>>> import numpy as np
>>> from numpy import linalg as LA
>>> np.set_printoptions(precision=2, suppress=True, linewidth=120, legacy="1.25")
>>> tidy = lambda a: np.round(a, 2) + 0
>>> M = np.load("out5.npy")
>>> print(M)
[[-3.95  0.05 -1.22 -5.27 -3.99]
 [ 5.57  0.06  1.83  7.38  5.54]
 [-6.32 -0.05 -2.18 -8.52 -6.42]
 [ 1.32  0.04  0.44  1.77  1.28]
 [ 2.92  0.04  1.    3.64  2.76]
 [ 0.4  -0.01  0.12  0.63  0.45]
 [-1.23  0.11 -0.47 -1.61 -1.18]
 [-3.5   0.11 -1.17 -4.75 -3.56]
 [-1.56  0.03 -0.54 -2.11 -1.57]
 [-6.73 -0.05 -2.23 -9.02 -6.78]
 [ 1.52 -0.04  0.5   1.93  1.53]
 [-0.93 -0.1  -0.29 -1.22 -0.89]
 [ 2.41  0.    0.78  3.21  2.45]
 [-1.43 -0.08 -0.46 -1.94 -1.35]
 [ 0.23 -0.06  0.    0.29  0.23]]
>>> Xc = M - M.mean(axis=0)
>>> evecs = LA.svd(Xc)[2][:1]
>>> other = Xc - Xc @ evecs.T @ evecs
>>> print(tidy(np.cov(Xc @ evecs.T, rowvar=False)))
44.75
>>> print(LA.norm(other, axis=1).round(6).argmax())
4
>>> other = np.c_[M[:, :1] @ np.array([[3]]), np.array([1, 2, 2, 1, 2, 1, 1, 1, 2, 2, 0, 0, 1, 0, 1])]
>>> print(tidy(other))
[[-11.85   1.  ]
 [ 16.71   2.  ]
 [-18.96   2.  ]
 [  3.96   1.  ]
 [  8.76   2.  ]
 [  1.2    1.  ]
 [ -3.69   1.  ]
 [-10.5    1.  ]
 [ -4.68   2.  ]
 [-20.19   2.  ]
 [  4.56   0.  ]
 [ -2.79   0.  ]
 [  7.23   1.  ]
 [ -4.29   0.  ]
 [  0.69   1.  ]]
>>> print(tidy(LA.lstsq(M, other[:, 0])[0]))
[3. 0. 0. 0. 0.]
>>> Uu, s, Vh = LA.svd(M)
>>> print(np.argmax(s[:-1] / (s[1:] + 1e-6)) + 1)
1
>>> print(tidy(s))
[25.71  0.26  0.21  0.15  0.11]
>>> other = Uu[:, :1] @ np.diag(s[:1]) @ Vh[:1]
>>> print(tidy(LA.norm(M - other) / LA.norm(M)))
0.01
>>> print(tidy(np.abs(M - other).max()))
0.13
>>> basis = M[[9, 8]].astype(float)
>>> for _ in range(4):
...     labels = LA.norm(M[:, None] - basis, axis=-1).argmin(axis=1)
...     basis = np.array([M[labels == j].mean(axis=0) for j in range(2)])
... 
>>> print(labels)
[0 1 0 1 1 1 1 0 1 0 1 1 1 1 1]
>>> print(tidy(basis))
[[-5.12  0.02 -1.7  -6.89 -5.19]
 [ 0.84  0.    0.26  1.09  0.84]]
>>> F = np.load("layer6.npy")
>>> print(F)
[[0 0 0 0 0]
 [0 3 0 0 0]
 [0 0 3 0 0]
 [0 0 0 1 0]
 [0 0 0 0 2]]
>>> evals, evecs = LA.eigh(F)
>>> print(evecs @ np.diag(evals) @ evecs.T)
[[0. 0. 0. 0. 0.]
 [0. 3. 0. 0. 0.]
 [0. 0. 3. 0. 0.]
 [0. 0. 0. 1. 0.]
 [0. 0. 0. 0. 2.]]
>>> print(tidy(LA.eigvalsh(F @ F)))
[0. 1. 4. 9. 9.]
>>> print((evals > 1e-8).sum(), (evals < -1e-8).sum())
4 0
>>> rk = LA.matrix_rank(F)
>>> print(rk)
4
>>> N = LA.svd(F)[2][rk:].T
>>> print([int(LA.matrix_rank(F[:, :j + 1])) for j in range(5)])
[0, 1, 2, 3, 4]
>>> print(N[:, 0] / N[np.abs(N[:, 0]).round(6).argmax(), 0])
[1. 0. 0. 0. 0.]
>>> print([int(LA.matrix_rank(F[:i])) for i in range(1, len(F) + 1)])
[0, 1, 2, 3, 4]
>>> print(LA.matrix_rank(F.T @ F), LA.matrix_rank(F @ F.T))
4 4
>>> print(F @ N)
[[0.]
 [0.]
 [0.]
 [0.]
 [0.]]
>>> hat = np.triu(np.array([[0, 2, 0, 0, 1],
...     [2, 2, 1, 0, 1],
...     [2, 1, 0, 1, 0],
...     [0, 2, 1, 1, 0],
...     [1, 2, 0, 0, 1]]), 1) + np.eye(5)
>>> other = hat @ F @ LA.inv(hat)
>>> print(other)
[[ 0.  6. -6.  6. -4.]
 [ 0.  3.  0.  0. -1.]
 [ 0.  0.  3. -2.  0.]
 [ 0.  0.  0.  1.  0.]
 [ 0.  0.  0.  0.  2.]]
>>> print(hat @ F - F @ hat)
[[ 0.  6.  0.  0.  2.]
 [ 0.  0.  0.  0. -1.]
 [ 0.  0.  0. -2.  0.]
 [ 0.  0.  0.  0.  0.]
 [ 0.  0.  0.  0.  0.]]
>>> W1 = np.array([[-1, 0, 3, 1, 1],
...     [1, 3, -3, -2, -3],
...     [3, 3, 3, 3, 0],
...     [2, -3, -1, 3, 3],
...     [0, 1, 1, 2, 2]])
>>> coef = np.array([2, 1, 0, 1, 0])
>>> hid = np.maximum(M @ W1 + coef, 0)
>>> print((hid > 0).astype(int))
[[0 1 0 0 0]
 [1 0 1 1 1]
 [0 1 0 0 0]
 [1 0 1 1 1]
 [1 0 1 1 1]
 [1 0 1 1 1]
 [0 1 0 0 0]
 [0 1 0 0 0]
 [0 1 0 0 0]
 [0 1 0 0 0]
 [1 0 1 1 1]
 [0 1 0 0 0]
 [1 0 1 1 1]
 [0 1 0 0 0]
 [1 1 1 1 1]]
>>> print(tidy((hid > 0).mean(axis=0)))
[0.47 0.6  0.47 0.47 0.47]
>>> basis = np.array([[-6, 7], [1, -9], [-3, -2], [-7, 4], [4, 0]])
>>> print((hid @ basis).round(6).argmax(axis=1))
[0 1 0 1 1 1 0 0 0 0 1 0 1 0 1]
>>> print(LA.matrix_rank(F - F[0, 0] * np.eye(5)))
4
>>> W0 = np.load("x.npy")
>>> print(W0)
[[ 5.94  2.57 -1.58  0.43]
 [ 4.32  2.71 -1.43 -0.17]
 [ 0.37  2.71  3.92 -1.75]
 [-2.16  3.04  3.96 -0.59]
 [ 4.8   4.64  0.53 -0.63]
 [ 4.41  4.76 -1.05  1.9 ]
 [-0.74  1.78  3.49 -1.79]
 [ 3.55  5.86  0.59  0.27]
 [ 6.29  3.49 -1.62  0.2 ]
 [ 0.94  1.66  2.82 -1.81]
 [ 3.97  3.16 -1.87  0.8 ]
 [ 1.02  2.17  4.59 -1.12]
 [ 0.33  2.67  4.57 -1.72]
 [ 3.86  1.32 -0.91  0.27]
 [-0.76  2.98  4.42 -1.27]]
>>> O, r_ = LA.qr(W0)
>>> print(tidy(r_))
[[-13.68  -9.22   2.99  -0.96]
 [  0.    -8.64  -8.87   2.37]
 [  0.     0.    -6.18   3.23]
 [  0.     0.     0.    -1.95]]
>>> print(tidy(abs(r_[0, 0])), tidy(LA.norm(W0[:, 0])))
13.68 13.68
>>> print(tidy(np.abs(np.diag(r_))))
[13.68  8.64  6.18  1.95]
>>> print(tidy(O @ r_))
[[ 5.94  2.57 -1.58  0.43]
 [ 4.32  2.71 -1.43 -0.17]
 [ 0.37  2.71  3.92 -1.75]
 [-2.16  3.04  3.96 -0.59]
 [ 4.8   4.64  0.53 -0.63]
 [ 4.41  4.76 -1.05  1.9 ]
 [-0.74  1.78  3.49 -1.79]
 [ 3.55  5.86  0.59  0.27]
 [ 6.29  3.49 -1.62  0.2 ]
 [ 0.94  1.66  2.82 -1.81]
 [ 3.97  3.16 -1.87  0.8 ]
 [ 1.02  2.17  4.59 -1.12]
 [ 0.33  2.67  4.57 -1.72]
 [ 3.86  1.32 -0.91  0.27]
 [-0.76  2.98  4.42 -1.27]]
>>> Xc = W0 - W0.mean(axis=0)
>>> Uu, s, Vh = LA.svd(Xc, full_matrices=False)
>>> print(tidy(Xc.mean(axis=0)))
[0. 0. 0. 0.]
>>> print(tidy(Vh[0] * np.sign(Vh[0, np.abs(Vh[0]).argmax()])))
[ 0.68  0.12 -0.68  0.24]
>>> print(tidy(s))
[14.26  4.5   3.34  1.6 ]
>>> other = W0 / LA.norm(W0, axis=1, keepdims=True)
>>> C2 = other @ other.T
>>> print((C2 - 2 * np.eye(15)).round(6).argmax(axis=1))
[13  8 12 14  7 10 14  4  1  2  1 12  2  0 12]
>>> print(tidy(LA.norm(other, axis=1)))
[1. 1. 1. 1. 1. 1. 1. 1. 1. 1. 1. 1. 1. 1. 1.]
>>> labels = W0[:, 2] > np.median(W0[:, 2])
>>> f = W0[labels].mean(axis=0) - W0[~labels].mean(axis=0)
>>> print((((W0 - W0.mean(axis=0)) @ f > 0) == labels).mean())
1.0
>>> print(((W0 - W0.mean(axis=0)) @ f > 0).astype(int))
[0 0 1 1 0 0 1 0 0 1 0 1 1 0 1]
>>> print(tidy(f))
[-4.79 -1.13  4.88 -1.82]
>>> K = np.array([[-25, -57, -30],
...     [27, 60, 35],
...     [12, 27, 15],
...     [-19, -45, -20],
...     [54, 117, 75],
...     [-11, -27, -10]])
>>> Uu, s, Vh = LA.svd(K)
>>> print(tidy(s))
[193.12   9.74   0.  ]
>>> other = Uu[:, :2] @ np.diag(s[:2]) @ Vh[:2]
>>> print(tidy(np.abs(K - other).max()))
0.0
>>> print(LA.matrix_rank(other))
2
>>> print(tidy(LA.norm(K - other) / LA.norm(K)))
0.0
>>> print(tidy(other))
[[-25. -57. -30.]
 [ 27.  60.  35.]
 [ 12.  27.  15.]
 [-19. -45. -20.]
 [ 54. 117.  75.]
 [-11. -27. -10.]]
>>> print(tidy(LA.norm(K - other, 2)), tidy(s[2]))
0.0 0.0
>>> Uu, s, Vh = LA.svd(F)
>>> evecs = Vh[:(s > 1e-8).sum()]
>>> rng = np.random.default_rng(43)
>>> x0 = F[1] + -3 * F[3] + rng.integers(2) * np.eye(5)[2]
>>> print(x0)
[ 0.  3.  1. -3.  0.]
>>> print(LA.matrix_rank(np.vstack([F, x0])))
4
>>> print(np.diag(evecs.T @ evecs))
[0. 1. 1. 1. 1.]
>>> print(np.unravel_index(np.abs(K).argmax(), K.shape))
(4, 1)
>>> print(np.count_nonzero(K))
18
>>> print(tidy(LA.svd(K, compute_uv=False)))
[193.12   9.74   0.  ]
>>> print(K - K[0])
[[  0   0   0]
 [ 52 117  65]
 [ 37  84  45]
 [  6  12  10]
 [ 79 174 105]
 [ 14  30  20]]
>>> LA.rank(K)
Traceback (most recent call last):
  File "<python-input-91>", line 1, in <module>
    LA.rank(K)
    ^^^^^^^
AttributeError: module 'numpy.linalg' has no attribute 'rank'
>>> print(K.shape)
(6, 3)
>>> print(tidy(K.mean(axis=0)))
[ 6.33 12.5  10.83]
>>> print(LA.matrix_rank(K))
2
>>> print(K.sum(axis=0))
[38 75 65]
>>> rk = LA.matrix_rank(K)
>>> print(rk)
2
>>> N = LA.svd(K)[2][rk:].T
>>> print(tidy(N[:, 0] / N[np.abs(N[:, 0]).round(6).argmax(), 0]))
[ 1.   -0.33 -0.2 ]
>>> print(tidy(N @ N.T))
[[ 0.87 -0.29 -0.17]
 [-0.29  0.1   0.06]
 [-0.17  0.06  0.03]]
>>> feats = np.array([[-3, 2, 4, 2, -4, -5],
...     [1, -1, -2, -1, 5, -3],
...     [0, -3, 4, -2, 2, 0],
...     [-3, 3, 5, -5, -1, 5],
...     [5, -5, 4, 0, -4, -4],
...     [4, 4, 2, -1, 0, 1],
...     [-2, -3, 0, -2, 2, 4]])
>>> print(feats)
[[-3  2  4  2 -4 -5]
 [ 1 -1 -2 -1  5 -3]
 [ 0 -3  4 -2  2  0]
 [-3  3  5 -5 -1  5]
 [ 5 -5  4  0 -4 -4]
 [ 4  4  2 -1  0  1]
 [-2 -3  0 -2  2  4]]
>>> x0 = np.array([3, 1, 1, 0, 0, 0])
>>> y = feats @ x0
>>> print(tidy(LA.lstsq(feats, y)[0]))
[3. 1. 1. 0. 0. 0.]
>>> print(tidy(LA.pinv(feats) @ feats))
[[1. 0. 0. 0. 0. 0.]
 [0. 1. 0. 0. 0. 0.]
 [0. 0. 1. 0. 0. 0.]
 [0. 0. 0. 1. 0. 0.]
 [0. 0. 0. 0. 1. 0.]
 [0. 0. 0. 0. 0. 1.]]
>>> print(y)
[-3  0  1 -1 14 18 -9]
>>> y = y + 0.3 * rng.normal(size=7)
>>> print(tidy(y))
[-2.8  -0.18  0.73 -1.6  14.29 18.   -8.94]
>>> coef, *_ = LA.lstsq(feats, y)
>>> print(tidy(coef))
[ 3.02  0.97  1.01  0.11 -0.02  0.02]
>>> print(tidy(LA.norm(y - feats @ coef)))
0.29
>>> O, r_ = LA.qr(feats)
>>> print(abs(r_[0, 0]), tidy(LA.norm(feats[:, 0])))
8.0 8.0
